$ ipython --no-banner

In [1]: import numpy as np

In [2]: np.set_printoptions(precision=3, suppress=True, linewidth=140)

In [3]: def rd(a):
   ...:     return np.round(a, 3) + 0
   ...: 

In [4]: J = np.load("out3.npy")

In [5]: J
Out[5]: 
array([[ -8.11 ,   0.045,   7.977,  11.985,   7.994, -12.079,  12.032, -11.913,   3.95 ],
       [  5.867,   0.089,  -5.8  ,  -9.092,  -6.143,   9.133,  -8.949,   8.94 ,  -3.009],
       [  9.978,   0.103, -10.087, -14.883, -10.011,  14.862, -14.954,  15.016,  -5.032],
       [ -6.098,   0.087,   6.137,   8.959,   6.107,  -9.028,   8.961,  -9.177,   3.03 ],
       [  5.929,  -0.118,  -5.989,  -9.092,  -6.139,   8.969,  -8.999,   9.17 ,  -3.142],
       [-10.05 ,  -0.179,  10.214,  15.055,  10.002, -14.889,  15.04 , -14.879,   4.895],
       [  2.056,  -0.058,  -2.007,  -2.935,  -2.004,   2.878,  -3.056,   3.073,  -0.887],
       [  7.931,   0.278,  -7.942, -12.01 ,  -7.89 ,  11.965, -11.907,  12.111,  -3.929],
       [-10.079,  -0.039,  10.049,  14.778,  10.111, -15.102,  15.082, -14.968,   5.211],
       [  4.086,   0.106,  -4.112,  -5.992,  -4.01 ,   5.91 ,  -5.811,   5.979,  -2.055],
       [  0.148,   0.132,   0.017,   0.01 ,  -0.171,   0.037,  -0.057,  -0.138,   0.174]])

In [6]: print(np.linalg.cond(J) > 100)
True

In [7]: np.argsort(-np.linalg.norm(J, axis=0).round(6), kind="stable")[:3]
Out[7]: array([7, 6, 5])

In [8]: [round(float(x), 3) for x in np.linalg.svd(J, compute_uv=False)[:3]]
Out[8]: [82.558, 0.492, 0.449]

In [9]: print(round(np.log10(np.linalg.cond(J))))
3

In [10]: rd(np.abs(np.linalg.svd(J)[2][-1]))
Out[10]: array([0.539, 0.09 , 0.487, 0.26 , 0.116, 0.458, 0.155, 0.042, 0.383])

In [11]: Uu, s, Vt = np.linalg.svd(J)

In [12]: np.argmax(s[:-1] / (s[1:] + 1e-6)) + 1
Out[12]: np.int64(1)

In [13]: other = Uu[:, :1] @ np.diag(s[:1]) @ Vt[:1]

In [14]: np.linalg.matrix_rank(other)
Out[14]: np.int64(1)

In [15]: rd(np.linalg.norm(J - other, 2)), rd(s[1])
Out[15]: (np.float64(0.492), np.float64(0.492))

In [16]: u = np.array([6, -3])

In [17]: print(rd(np.polyval(u, J[3])))
[-39.588  -2.478  33.822  50.754  33.642 -57.168  50.766 -58.062  15.18 ]

In [18]: rd(np.cross(J[3, :3], J[2, :3]))
Out[18]: array([-1.51 , -0.276, -1.496])

In [19]: Q, V = np.linalg.qr(J[:, :6])[0], np.linalg.qr(J[:, 6:])[0]

In [20]: s = np.linalg.svd(Q.T @ V, compute_uv=False)

In [21]: rd(np.degrees(np.arccos(s.clip(0, 1))))
Out[21]: array([ 0.303, 38.327, 61.863])

In [22]: rd(s)
Out[22]: array([1.   , 0.784, 0.472])

In [23]: M = np.tril(np.array([[-7, -5, 6, -9, -6, 7, 9],
    ...:     [2, 9, 3, -6, 9, -1, 8],
    ...:     [7, -2, 5, 1, -7, -8, 9],
    ...:     [-1, -5, 8, -7, -7, -7, 7],
    ...:     [8, 6, -7, 9, -1, -3, -1],
    ...:     [-1, 6, -3, 0, -1, -9, -4],
    ...:     [3, 9, 9, 2, -8, -8, -4]]), -1) + np.eye(7, dtype=int)

In [24]: print(M)
[[ 1  0  0  0  0  0  0]
 [ 2  1  0  0  0  0  0]
 [ 7 -2  1  0  0  0  0]
 [-1 -5  8  1  0  0  0]
 [ 8  6 -7  9  1  0  0]
 [-1  6 -3  0 -1  1  0]
 [ 3  9  9  2 -8 -8  1]]

In [25]: # triangular: eigenvalues sit on the diagonal

In [26]: other = M / np.sqrt((M ** 2).mean(axis=1, keepdims=True))

In [27]: rd(other[6])
Out[27]: array([ 0.455,  1.366,  1.366,  0.303, -1.214, -1.214,  0.152])
